>>> import numpy as np
>>> import numpy.linalg as la
>>> np.set_printoptions(precision=3, suppress=True, linewidth=160, floatmode="fixed")
>>> rd = lambda a: np.round(a, 3) + 0
>>> arr = np.load("m.npy")
>>> print(arr)
[[ 5  5  5  5  5]
 [ 5 10 10 10 10]
 [ 5 10 15 15 15]
 [ 5 10 15 20 20]
 [ 5 10 15 20 25]]
>>> print(la.matrix_power(arr, 2))
[[ 125  225  300  350  375]
 [ 225  425  575  675  725]
 [ 300  575  800  950 1025]
 [ 350  675  950 1150 1250]
 [ 375  725 1025 1250 1375]]
>>> print(arr @ arr)
[[ 125  225  300  350  375]
 [ 225  425  575  675  725]
 [ 300  575  800  950 1025]
 [ 350  675  950 1150 1250]
 [ 375  725 1025 1250 1375]]
>>> print(np.allclose(arr @ arr.T, arr.T @ arr))
True
>>> print(np.trace(arr))
75
>>> print(np.allclose(arr, arr.T))
True
>>> ev, V = la.eigh(arr)
>>> print(np.abs(V[:, -1]).round(6).argmax())
4
>>> print(rd(ev.sum()), np.trace(arr))
75.0 75
>>> print(np.unique(ev.round(6) + 0, return_counts=True)[1])
[1 1 1 1 1]
>>> print((ev > 1e-8).sum(), (ev < -1e-8).sum())
5 0
>>> print(rd(la.svd(arr, compute_uv=False)))
[61.718  7.243  2.915  1.766  1.358]
>>> print(rd(np.abs(V[:, -1])))
[0.170 0.326 0.456 0.549 0.597]
>>> A2 = la.invert(arr)
Traceback (most recent call last):
  File "<python-input-18>", line 1, in <module>
    A2 = la.invert(arr)
         ^^^^^^^^^
AttributeError: module 'numpy.linalg' has no attribute 'invert'
>>> A2 = la.inv(arr)
>>> print(rd(la.det(arr) * A2))
[[1250.000 -625.000    0.000    0.000    0.000]
 [-625.000 1250.000 -625.000    0.000    0.000]
 [   0.000 -625.000 1250.000 -625.000    0.000]
 [   0.000    0.000 -625.000 1250.000 -625.000]
 [   0.000    0.000    0.000 -625.000  625.000]]
>>> print(rd(A2))
[[ 0.400 -0.200  0.000  0.000  0.000]
 [-0.200  0.400 -0.200  0.000  0.000]
 [ 0.000 -0.200  0.400 -0.200  0.000]
 [ 0.000  0.000 -0.200  0.400 -0.200]
 [ 0.000  0.000  0.000 -0.200  0.200]]
>>> print(rd(la.cond(arr)))
45.455
>>> print(rd(arr @ A2))
[[1.000 0.000 0.000 0.000 0.000]
 [0.000 1.000 0.000 0.000 0.000]
 [0.000 0.000 1.000 0.000 0.000]
 [0.000 0.000 0.000 1.000 0.000]
 [0.000 0.000 0.000 0.000 1.000]]
>>> E = np.array([[92, 1, 2], [-1, 1, -2], [2, -2, 12]])
>>> print(E)
[[92  1  2]
 [-1  1 -2]
 [ 2 -2 12]]
>>> # row 0 is much longer than the rest
>>> A2 = E / la.norm(E, axis=1, keepdims=True)
>>> C2 = A2 @ A2.T
>>> print((C2 - 2 * np.eye(3)).round(6).argmax(axis=1))
[2 0 0]
>>> print(np.argwhere(np.triu(np.abs(C2) > 0.95, 1)))
[]
>>> print(rd(C2[2]))
[ 0.182 -0.927  1.000]
>>> print(rd(np.degrees(np.arccos(np.clip(C2[2, 1], -1, 1)))))
157.998
>>> print((np.abs(C2) > 0.9).astype(int))
[[1 0 0]
 [0 1 1]
 [0 1 1]]
>>> rng = np.random.default_rng(797)
>>> idx = rng.permutation(3)
>>> print(idx)
[1 2 0]
>>> A2 = E[idx][:, idx]
>>> print(np.trace(A2))
105
>>> print(rd(np.sort(np.abs(la.eigvals(A2)))))
[ 0.657 12.304 92.039]
>>> x0 = np.array([-2, -1, -2])
>>> y = E @ x0
>>> c, lr = np.zeros(3), 1 / la.norm(E, 2) ** 2
>>> for i in range(50):
...     c -= lr * E.T @ (E @ c - y)
...     if i % 10 == 0: print(i, round(la.norm(E @ c - y), 3))
... 
0 21.116
10 17.64
20 14.738
30 12.316
40 10.296
>>> print(rd(c))
[-2.035  0.158 -1.073]
